$ python3 -q
>>> import numpy as np
>>> np.set_printoptions(precision=2, suppress=True, linewidth=140, legacy="1.25")
>>> rnd = lambda a: np.round(a, 2) + 0
>>> W0 = np.load("x.npy")
>>> W0
array([[ 0,  2,  2],
       [-1,  2,  2],
       [-3,  2, -1]])
>>> rng = np.random.default_rng(33)
>>> labels = rng.permutation(3)
>>> labels
array([0, 1, 2])
>>> A2 = W0[labels][:, labels]
>>> rnd(np.sort(np.abs(np.linalg.eigvals(A2))))
array([1.25, 2.19, 2.19])
>>> A2
array([[ 0,  2,  2],
       [-1,  2,  2],
       [-3,  2, -1]])
>>> np.diag(A2)
array([ 0,  2, -1])
>>> rnd(np.linalg.det(A2)), rnd(np.linalg.det(W0[labels]))
(-6.0, -6.0)
>>> X = np.load("run19.npy")
>>> X
array([[ 29.84,  10.57, -51.51],
       [ 12.82,   3.65, -23.71],
       [ 10.91,   2.97, -20.33],
       [  5.75,   1.34, -10.68],
       [  1.02,   0.32,  -1.33],
       [  0.3 ,   0.11,  -0.32],
       [ -0.96,  -0.46,   0.75],
       [ -1.51,  -0.77,   1.04],
       [ -6.22,  -3.92,   2.77],
       [ -7.48,  -4.8 ,   3.23],
       [-10.3 ,  -6.79,   4.31],
       [-26.69, -18.35,  11.98],
       [-39.94, -27.57,  19.24],
       [-42.66, -29.45,  20.8 ]])
>>> P = X @ np.linalg.solve(X.T @ X, X.T)
>>> rnd(np.diag(P))
array([0.8 , 0.23, 0.21, 0.17, 0.02, 0.  , 0.01, 0.03, 0.14, 0.16, 0.19, 0.21, 0.38, 0.46])
>>> rnd(np.linalg.eigvalsh(P))
array([0., 0., 0., 0., 0., 0., 0., 0., 0., 0., 0., 1., 1., 1.])
>>> rnd(np.trace(P))
3.0
>>> d = np.linalg.norm(X[:, None] - X[None], axis=-1)
>>> rnd(d[:5, :5])
array([[ 0.  , 33.32, 37.26, 48.3 , 58.77],
       [33.32,  0.  ,  3.94, 15.  , 25.52],
       [37.26,  3.94,  0.  , 11.06, 21.58],
       [48.3 , 15.  , 11.06,  0.  , 10.53],
       [58.77, 25.52, 21.58, 10.53,  0.  ]])
>>> np.unravel_index(d.round(6).argmax(), d.shape)
(0, 13)
>>> rnd(X.sum(axis=0))
array([-75.12, -73.15, -43.76])
>>> np.abs(X).max()
51.51
>>> rnd(np.linalg.svd(X, compute_uv=False))
array([105.31,  36.93,   0.86])
>>> np.linalg.matrix_rank(X)
3
>>> A2 = np.array([[2, 1], [-1, 0]])
>>> W2 = np.array([[1, -2, 1], [0, 0, 1], [2, 0, 1]])
>>> m1 = np.kron(A2, W2)
>>> m1
array([[ 2, -4,  2,  1, -2,  1],
       [ 0,  0,  2,  0,  0,  1],
       [ 4,  0,  2,  2,  0,  1],
       [-1,  2, -1,  0,  0,  0],
       [ 0,  0, -1,  0,  0,  0],
       [-2,  0, -1,  0,  0,  0]])
>>> vec = np.array([-3, 1, 1, 5, 0, 0])
>>> target = m1 @ vec
>>> beta, lr = np.zeros(6), 1 / np.linalg.norm(m1, 2) ** 2
>>> for i in range(6):
...     beta -= lr * m1.T @ (m1 @ beta - target)
...     if i % 1 == 0: print(i, round(np.linalg.norm(m1 @ beta - target), 2))
... 
0 5.89
1 5.63
2 5.4
3 5.2
4 5.01
5 4.85
>>> rnd(np.linalg.cond(m1))
20.13
>>> rnd(beta)
array([-0.65,  0.73,  0.08,  0.31,  0.06,  0.37])
>>> r0 = np.array([3, 3, -2, -3, 2, 1])
>>> A2 = m1 + np.outer(r0, np.eye(6)[5])
>>> np.linalg.matrix_rank(np.linalg.inv(A2) - np.linalg.inv(m1), tol=1e-8)
1
>>> A2
array([[ 2., -4.,  2.,  1., -2.,  4.],
       [ 0.,  0.,  2.,  0.,  0.,  4.],
       [ 4.,  0.,  2.,  2.,  0., -1.],
       [-1.,  2., -1.,  0.,  0., -3.],
       [ 0.,  0., -1.,  0.,  0.,  2.],
       [-2.,  0., -1.,  0.,  0.,  1.]])
>>> vec = np.array([5, -9, -2, -1, -8, 6])
>>> target = m1 @ vec
>>> target
array([ 63,   2,  20, -21,   2,  -8])
>>> rnd(np.linalg.solve(m1, m1[:, 4]))
array([0., 0., 0., 0., 1., 0.])
>>> rnd(np.linalg.solve(m1, 2 * target))
array([ 10., -18.,  -4.,  -2., -16.,  12.])
>>> rnd(np.linalg.solve(m1, target + m1[:, 2]))
array([ 5., -9., -1., -1., -8.,  6.])
>>> data = np.loadtxt("m.csv", delimiter=",")
>>> data
array([[ 2., -1., -2.,  1.],
       [ 6., -3., -3.,  2.],
       [ 4., -2., -4.,  0.],
       [ 4., -2., -1., -1.]])
>>> # rank 3
>>> rnd(np.poly(data))
array([ 1.,  6., 11.,  6.,  0.])
>>> rnd(np.linalg.det(data.T))
0.0
>>> np.kron(np.eye(2, dtype=int), data)
array([[ 2., -1., -2.,  1.,  0., -0., -0.,  0.],
       [ 6., -3., -3.,  2.,  0., -0., -0.,  0.],
       [ 4., -2., -4.,  0.,  0., -0., -0.,  0.],
       [ 4., -2., -1., -1.,  0., -0., -0., -0.],
       [ 0., -0., -0.,  0.,  2., -1., -2.,  1.],
       [ 0., -0., -0.,  0.,  6., -3., -3.,  2.],
       [ 0., -0., -0.,  0.,  4., -2., -4.,  0.],
       [ 0., -0., -0., -0.,  4., -2., -1., -1.]])
>>> rnd(np.linalg.eigvals(data).sum().real)
-6.0
